$ ipython --no-banner

In [1]: import numpy as np

In [2]: import numpy.linalg as la

In [3]: np.set_printoptions(precision=2, suppress=True, linewidth=160, floatmode="fixed")

In [4]: rnd = lambda a: np.round(a, 2) + 0

In [5]: data = np.load("run10.npy")

In [6]: print(data)
[[-3.78  2.03  6.49 -0.74  0.05  3.94  0.09]
 [-0.74 -0.34  3.72  1.22 -2.57  3.33 -2.32]
 [-2.04  1.46  2.75  2.16  4.48 -0.42 -1.23]
 [-0.30  1.21  3.53 -1.04 -0.05 -2.40 -1.65]
 [ 2.96  1.69 -1.74  0.88  0.32  0.60  4.61]
 [ 1.90 -2.73  2.30 -1.45 -2.39  2.53  1.94]
 [ 0.99 -5.95  2.09 -4.11 -3.43  2.83 -3.92]
 [ 2.09 -0.20 -5.03  3.32  0.09  0.02  0.13]
 [ 3.90  1.93 -1.26 -1.60 -4.48  0.27 -1.83]
 [-2.10  5.35 -0.43  1.93 -1.13  0.72  4.86]
 [ 1.89  8.20  0.51 -2.72  0.08 -1.83  2.26]
 [-2.32  0.23  1.03  0.82 -0.04  0.07 -2.20]
 [ 3.39 -7.03 -0.62  0.05  4.26  0.08  0.81]
 [-3.83  0.01  0.18  2.74  1.72  0.01 -0.85]
 [ 2.91  3.02  1.00  0.04  4.43 -2.61  1.57]
 [-1.17 -1.73 -0.65  1.90 -2.93  3.42 -1.38]
 [ 0.80  3.05  1.12  2.81 -0.12  2.68  1.05]
 [ 0.01 -4.18 -1.20 -0.76 -1.05 -1.28 -1.59]
 [ 2.50 -0.48  1.62 -1.35  0.87  2.81  2.28]
 [ 1.11 -2.72  4.39 -3.48 -1.89  1.19 -0.14]
 [-3.21 -0.73  2.30 -1.13  0.45  0.62 -2.93]
 [ 2.28 -2.69  1.87 -3.30 -3.84 -2.57 -2.05]
 [-3.91  1.52 -3.35  0.99 -3.91 -0.98  0.63]
 [ 0.73 -5.19 -0.61 -2.37 -0.55 -3.09 -0.04]]

In [7]: A2 = np.c_[data[:, :6] @ np.array([[2, 3, 0, 2, 1, 1],
   ...:     [0, 2, 2, 0, 0, 2],
   ...:     [0, 3, 2, 2, 2, 0],
   ...:     [0, 1, 3, 3, 0, 3],
   ...:     [2, 1, 1, 3, 2, 1],
   ...:     [3, 3, 3, 1, 2, 0]]), np.array([-2, 0, -2, 1, -2, -2, 0, -3, -2, -1, -3, -1, -2, 2, -3, 2, -2, 2, 3, -1, 0, 0, 0, -1])]

In [8]: print(rnd(A2))
[[  4.36  23.32  26.69   7.29  17.18  -1.89  -2.00]
 [  3.37  16.90  17.84   5.24   8.22  -0.33   0.00]
 [  3.62  10.43  18.12  20.92  11.58  11.84  -2.00]
 [ -7.90   3.82  -0.89   0.79   1.86  -1.05   1.00]
 [  8.36  10.04   4.66   6.64   1.32   9.30  -2.00]
 [  6.61  10.89  -0.01  -0.59   6.78 -10.30  -2.00]
 [  3.61  -1.71 -14.99 -13.63   3.97 -26.67   0.00]
 [  4.42  -5.75  -0.35   4.37  -7.75  11.74  -3.00]
 [ -0.35   6.51  -7.13 -12.69  -7.04  -1.52  -2.00]
 [ -4.30   6.07  16.66  -1.94  -3.78  13.26  -1.00]
 [ -1.55  15.47   3.85  -4.95  -0.59  10.21  -3.00]
 [ -4.51  -2.42   5.15  -0.17  -0.20   0.56  -1.00]
 [ 15.54  -1.20 -10.65  18.55  10.83  -6.26  -2.00]
 [ -4.19  -6.44  10.35   6.09  -0.01   6.13   2.00]
 [  6.85  14.41   4.76  18.62   8.55  13.50  -3.00]
 [  2.06   0.31   8.27  -3.31  -1.49  -1.86   2.00]
 [  9.40  22.59  24.69  14.59   8.16  15.21  -2.00]
 [ -5.92 -17.58 -17.93  -9.09  -7.05 -11.68   2.00]
 [ 15.17  19.35   7.53   9.61  13.10  -1.64   3.00]
 [  2.01   9.26  -5.42  -3.92   8.49 -16.66  -1.00]
 [ -3.66  -3.01   2.06  -3.24   3.53  -7.61   0.00]
 [-10.83  -7.78 -23.09 -15.69  -6.80 -16.84   0.00]
 [-18.58 -24.60  -7.54 -24.26 -20.39  -1.81   0.00]
 [ -8.91 -22.21 -28.53 -11.61  -7.77 -17.31  -1.00]]

In [9]: print(la.matrix_rank(np.c_[data, A2]))
8

In [10]: W2 = data[[4, 19]].astype(float)

In [11]: for _ in range(5):
    ...:     idx = la.norm(data[:, None] - W2, axis=-1).argmin(axis=1)
    ...:     W2 = np.array([data[idx == j].mean(axis=0) for j in range(2)])
    ...: 

In [12]: print(idx)
[1 1 0 1 0 1 1 0 0 0 0 1 1 0 0 1 0 1 0 1 1 1 0 1]

In [13]: print(np.bincount(idx))
[11 13]

In [14]: print(np.abs(W2[1] - W2[0]).argmax())
1

In [15]: idx = data[:, 1] > np.median(data[:, 1])

In [16]: u = data[idx].mean(axis=0) - data[~idx].mean(axis=0)

In [17]: print(rnd((((data - data.mean(axis=0)) @ u > 0) == idx).mean()))
0.92

In [18]: print(np.argsort(-np.abs(u).round(6), kind="stable"))
[1 3 6 0 4 5 2]

In [19]: print(rnd(u))
[-1.31  5.31 -0.03  1.48  1.19 -0.82  1.38]

In [20]: rng = np.random.default_rng(137)

In [21]: A2 = data + rng.integers(-2, 3, (24, 6)) @ rng.integers(-2, 3, (6, 7))

In [22]: print(rnd(A2))
[[ -8.78   3.03   3.49   0.26  -2.95   7.94  -3.91]
 [ -1.74  -1.34  -2.28   0.22  -2.57   4.33  -0.32]
 [-10.04  -3.54  -1.25   2.16  10.48   1.58  -3.23]
 [  9.70   7.21  11.53   0.96  -8.05  -6.40  -1.65]
 [ -3.04   2.69   2.26   4.88   3.32   2.60   0.61]
 [ -2.10   1.27   3.30   3.55   1.61   3.53   5.94]
 [ -1.01  -1.95  -1.91  -2.11  -8.43   5.83  -3.92]
 [ -2.91  -0.20  -8.03   6.32  -4.91   2.02  -5.87]
 [  6.90   2.93  11.74   0.40   0.52  -2.73  -3.83]
 [ -4.10   7.35   6.57   7.93   6.87  -2.28   8.86]
 [  5.89   6.20   5.51  -4.72   2.08  -4.83   2.26]
 [-16.32   0.23  -4.97   9.82   0.96   3.07  -6.20]
 [  9.39  -7.03  13.38   2.05  10.26  -5.92   0.81]
 [  0.17  -0.99   8.18  -0.26   1.72  -0.99  -4.85]
 [  0.91   3.02   1.00   6.04  -3.57  -4.61  -6.43]
 [  7.83  -2.73   0.35  -5.10  -3.93   1.42   2.62]
 [ -3.20  -5.95   3.12  -0.19  -2.12   2.68 -12.95]
 [  3.01  -7.18   4.80  -1.76  -3.05  -4.28  -7.59]
 [  1.50  -2.48  10.62  -0.35   7.87   0.81   0.28]
 [  9.11  -3.72  10.39 -10.48  -4.89   0.19  -2.14]
 [  2.79   4.27   1.30   0.87  -2.55  -2.38   5.07]
 [  5.28   3.31  -4.13  -2.30  -7.84  -1.57   5.95]
 [ -1.91   1.52  -1.35   1.99  -0.91  -3.98   4.63]
 [ -5.27  -2.19  -1.61   2.63   5.45  -1.09   3.96]]

In [23]: print(la.matrix_rank(A2 - data, tol=1e-8))
6

In [24]: print(np.abs(A2 - data).sum(axis=1))
[21.00 12.00 27.00 38.00 24.00 23.00 20.00 24.00 29.00 32.00 18.00 37.00 34.00 21.00 26.00 25.00 34.00 24.00 24.00 28.00 28.00 29.00 15.00 27.00]

In [25]: M = np.loadtxt("data.csv", delimiter=",")

In [26]: print(rnd(M))
[[-0.10 -0.11 -0.22  0.24  0.16  0.60 -0.62 -0.31]
 [ 0.31 -0.73  0.21 -0.25  0.18 -0.22 -0.05 -0.44]
 [ 0.41  0.35 -0.16  0.20 -0.08  0.16  0.46 -0.64]
 [-0.51  0.19  0.18 -0.40  0.60  0.17  0.27 -0.24]
 [-0.56 -0.09 -0.13  0.51 -0.06 -0.53 -0.01 -0.35]
 [-0.10 -0.39 -0.79 -0.11  0.06  0.13  0.38  0.18]
 [-0.10  0.25 -0.32 -0.64 -0.40 -0.22 -0.34 -0.30]
 [-0.36 -0.28  0.32 -0.06 -0.64  0.44  0.27 -0.10]]

In [27]: print(rnd(la.svd(M, compute_uv=False)))
[1.00 1.00 1.00 1.00 1.00 1.00 1.00 1.00]

In [28]: print(rnd(la.pinv(M)))
[[-0.10  0.31  0.41 -0.51 -0.56 -0.10 -0.10 -0.36]
 [-0.11 -0.73  0.35  0.19 -0.09 -0.39  0.25 -0.28]
 [-0.22  0.21 -0.16  0.18 -0.13 -0.79 -0.32  0.32]
 [ 0.24 -0.25  0.20 -0.40  0.51 -0.11 -0.64 -0.06]
 [ 0.16  0.18 -0.08  0.60 -0.06  0.06 -0.40 -0.64]
 [ 0.60 -0.22  0.16  0.17 -0.53  0.13 -0.22  0.44]
 [-0.62 -0.05  0.46  0.27 -0.01  0.38 -0.34  0.27]
 [-0.31 -0.44 -0.64 -0.24 -0.35  0.18 -0.30 -0.10]]

In [29]: print(rnd(la.norm(M, axis=0)))
[1.00 1.00 1.00 1.00 1.00 1.00 1.00 1.00]

In [30]: print(rnd(M @ M.T))
[[1.00 0.00 0.00 0.00 0.00 0.00 0.00 0.00]
 [0.00 1.00 0.00 0.00 0.00 0.00 0.00 0.00]
 [0.00 0.00 1.00 0.00 0.00 0.00 0.00 0.00]
 [0.00 0.00 0.00 1.00 0.00 0.00 0.00 0.00]
 [0.00 0.00 0.00 0.00 1.00 0.00 0.00 0.00]
 [0.00 0.00 0.00 0.00 0.00 1.00 0.00 0.00]
 [0.00 0.00 0.00 0.00 0.00 0.00 1.00 0.00]
 [0.00 0.00 0.00 0.00 0.00 0.00 0.00 1.00]]

In [31]: print(rnd(M.T @ M))
[[1.00 0.00 0.00 0.00 0.00 0.00 0.00 0.00]
 [0.00 1.00 0.00 0.00 0.00 0.00 0.00 0.00]
 [0.00 0.00 1.00 0.00 0.00 0.00 0.00 0.00]
 [0.00 0.00 0.00 1.00 0.00 0.00 0.00 0.00]
 [0.00 0.00 0.00 0.00 1.00 0.00 0.00 0.00]
 [0.00 0.00 0.00 0.00 0.00 1.00 0.00 0.00]
 [0.00 0.00 0.00 0.00 0.00 0.00 1.00 0.00]
 [0.00 0.00 0.00 0.00 0.00 0.00 0.00 1.00]]

In [32]: u = np.array([5, -3, 1, -3, -4, 0, -5, 0])

In [33]: A2 = M + np.outer(u, np.eye(8)[7])

In [34]: print(rnd(A2))
[[-0.10 -0.11 -0.22  0.24  0.16  0.60 -0.62  4.69]
 [ 0.31 -0.73  0.21 -0.25  0.18 -0.22 -0.05 -3.44]
 [ 0.41  0.35 -0.16  0.20 -0.08  0.16  0.46  0.36]
 [-0.51  0.19  0.18 -0.40  0.60  0.17  0.27 -3.24]
 [-0.56 -0.09 -0.13  0.51 -0.06 -0.53 -0.01 -4.35]
 [-0.10 -0.39 -0.79 -0.11  0.06  0.13  0.38  0.18]
 [-0.10  0.25 -0.32 -0.64 -0.40 -0.22 -0.34 -5.30]
 [-0.36 -0.28  0.32 -0.06 -0.64  0.44  0.27 -0.10]]

In [35]: print(rnd(la.det(A2) / la.det(M)), rnd(1 + la.solve(M, u)[7]))
3.73 3.73

In [36]: print(la.matrix_rank(A2 - M))
1

In [37]: X = np.loadtxt("arr.csv", delimiter=",")

In [38]: print(X)
[[10.34 -1.23 19.04 30.65  8.51 30.02 -0.90 10.68]
 [ 9.95 -1.03 19.32 30.31  9.33 27.62  1.56 11.18]
 [11.69  0.49 19.63 31.57  9.84 30.89 -0.43  8.19]
 [10.24  1.07 18.89 30.49  8.43 30.05 -0.60 10.44]
 [ 7.93 -0.52 20.24 31.09  9.94 28.84 -0.02 11.20]
 [ 9.13  0.91 17.10 29.73 11.72 28.39  0.06  9.29]
 [ 9.29 -0.47 18.50 30.51  7.22 29.77  0.51 10.50]
 [ 9.88 -0.17 19.92 30.64  8.18 31.24  0.33  9.10]
 [ 9.45 -0.07 18.34 29.23 11.21 30.06  0.84 11.50]
 [11.64  0.42 20.74 30.70  9.70 31.06 -0.38  9.12]
 [ 9.28  0.10 19.92 31.40  9.70 30.40 -0.99  9.06]
 [ 9.99 -1.84 20.50 31.46  7.79 28.53  0.75 11.23]
 [11.16  0.23 20.56 30.22  7.96 29.49 -1.07  8.57]
 [ 9.55  0.19 20.29 30.99 10.74 30.09 -0.30 10.14]
 [10.28 -2.42 18.95 30.20 11.03 29.22  0.52  9.13]
 [10.83  0.24 21.32 29.04 11.05 31.06 -1.35 11.87]
 [ 8.21 -0.96 20.24 28.35 10.45 29.92 -1.10 10.99]]

In [39]: x0 = np.array([-2, 0, -2, 1, 2, -1, 2, 0])

In [40]: target = X @ x0

In [41]: print(rnd(la.solve(X.T @ X, X.T @ target)))
[-2.00  0.00 -2.00  1.00  2.00 -1.00  2.00  0.00]

In [42]: try:
    ...:     la.solve(X, target)
    ...: except la.LinAlgError as e:
    ...:     print(e)
    ...: 
Last 2 dimensions of the array must be square

In [43]: print(rnd(la.lstsq(X, target)[0]))
[-2.00  0.00 -2.00  1.00  2.00 -1.00  2.00  0.00]

In [44]: target = target + 0.3 * rng.normal(size=17)

In [45]: print(rnd(target))
[-42.73 -33.41 -42.74 -41.95 -33.89 -27.19 -39.28 -43.28 -31.68 -46.37 -39.59 -40.97 -48.28 -38.80 -34.46 -47.81 -39.27]

In [46]: b, *_ = la.lstsq(X, target)

In [47]: print(rnd(X.T @ (target - X @ b)))
[0.00 0.00 0.00 0.00 0.00 0.00 0.00 0.00]

In [48]: dist = la.norm(X[:, None] - X[None], axis=-1)

In [49]: print(rnd(dist[15]))
[4.40 5.63 5.09 4.42 4.77 6.15 5.89 4.94 4.11 3.76 4.50 5.78 5.01 3.41 5.36 0.00 3.53]

In [50]: print(dist[15].round(6).argsort(kind="stable")[:4])
[15 13 16  9]

In [51]: print((dist + 1e9 * np.eye(17)).round(6).argmin(axis=1))
[ 3 11  9  0 13  8  0 10 13  2 13  1  9 10 13 13  4]

In [52]: print(rnd(dist[:5, :5]))
[[0.00 3.62 3.86 2.35 3.53]
 [3.62 0.00 5.56 4.08 3.19]
 [3.86 5.56 0.00 3.46 5.40]
 [2.35 4.08 3.46 0.00 3.83]
 [3.53 3.19 5.40 3.83 0.00]]

In [53]: W2 = X[[14, 11]].astype(float)

In [54]: for _ in range(4):
    ...:     idx = la.norm(X[:, None] - W2, axis=-1).argmin(axis=1)
    ...:     W2 = np.array([X[idx == j].mean(axis=0) for j in range(2)])
    ...: 

In [55]: print(idx)
[1 1 0 1 1 0 1 1 0 0 0 1 1 0 0 0 0]

In [56]: print(rnd(W2[1] - W2[0]))
[-0.16 -0.37  0.01  0.54 -2.18 -0.68  0.42  0.44]

In [57]: print(rnd(W2))
[[10.01 -0.12 19.61 30.13 10.60 30.12 -0.35  9.92]
 [ 9.85 -0.49 19.62 30.67  8.42 29.45  0.07 10.36]]

In [58]: x0 = np.array([-4, 0, -1, 3, 1, 5, 0, 3])

In [59]: target = X @ x0

In [60]: b, lr = np.zeros(8), 1 / la.norm(X, 2) ** 2

In [61]: for i in range(30):
    ...:     b -= lr * X.T @ (X @ b - target)
    ...:     if i % 5 == 0: print(i, round(la.norm(X @ b - target), 2))
    ...: 
0 26.68
5 26.61
10 26.53
15 26.46
20 26.38
25 26.3

In [62]: print(rnd(la.cond(X)))
110.1

In [63]: E = np.eye(4, dtype=int)[rng.permutation(4)] * np.array([-4, -3, 3, -2])

In [64]: print(E)
[[ 0  0  3  0]
 [ 0 -3  0  0]
 [-4  0  0  0]
 [ 0  0  0 -2]]

In [65]: print(rnd(la.svd(E, compute_uv=False)))
[4.00 3.00 3.00 2.00]

In [66]: print(rnd(la.pinv(E)))
[[ 0.00  0.00 -0.25  0.00]
 [ 0.00 -0.33  0.00  0.00]
 [ 0.33  0.00  0.00  0.00]
 [ 0.00  0.00  0.00 -0.50]]

In [67]: print(rnd(la.norm(E, axis=0)))
[4.00 3.00 3.00 2.00]

In [68]: print(E[:, 3] @ E[:, 1])
0

In [69]: A2 = np.array([[2, -5], [7, -6], [-8, -4], [-3, -4]])

In [70]: print(np.einsum("ik,kj->ij", E, A2))
[[-24 -12]
 [-21  18]
 [ -8  20]
 [  6   8]]

In [71]: print(np.einsum("ik,kj->ji", E, A2))
[[-24 -21  -8   6]
 [-12  18  20   8]]

In [72]: print(la.matrix_rank(E @ A2))
2

In [73]: print(A2.T @ E.T)
[[-24 -21  -8   6]
 [-12  18  20   8]]

In [74]: print(np.einsum("ij->j", E))
[-4 -3  3 -2]

In [75]: A2 = E + rng.integers(-2, 3, (4, 3)) @ rng.integers(-2, 3, (3, 4))

In [76]: print(A2)
[[  1   7   8   7]
 [  2  -7  -8  -4]
 [-10  -1   1  -1]
 [  6  -4   4  -6]]

In [77]: print(rnd(la.svd(A2 - E, compute_uv=False)))
[14.63  9.41  6.67  0.00]

In [78]: print(la.matrix_rank(A2 - E, tol=1e-8))
3

In [79]: T = np.stack([A2, 4 * A2, A2[::-1]])

In [80]: print(np.einsum("bij,cij->bc", T, T))
[[ 503 2012  -98]
 [2012 8048 -392]
 [ -98 -392  503]]

In [81]: print(rnd(la.norm(T, axis=(1, 2))))
[22.43 89.71 22.43]

In [82]: print((T @ A2.T).shape)
(3, 4, 4)

In [83]: print(la.matrix_rank(T))
[4 4 4]

In [84]: print(T.sum(axis=0))
[[ 11  31  44  29]
 [  0 -36 -39 -21]
 [-48 -12  -3  -9]
 [ 31 -13  28 -23]]

In [85]: print(la.matrix_rank(T.reshape(3, -1)))
2
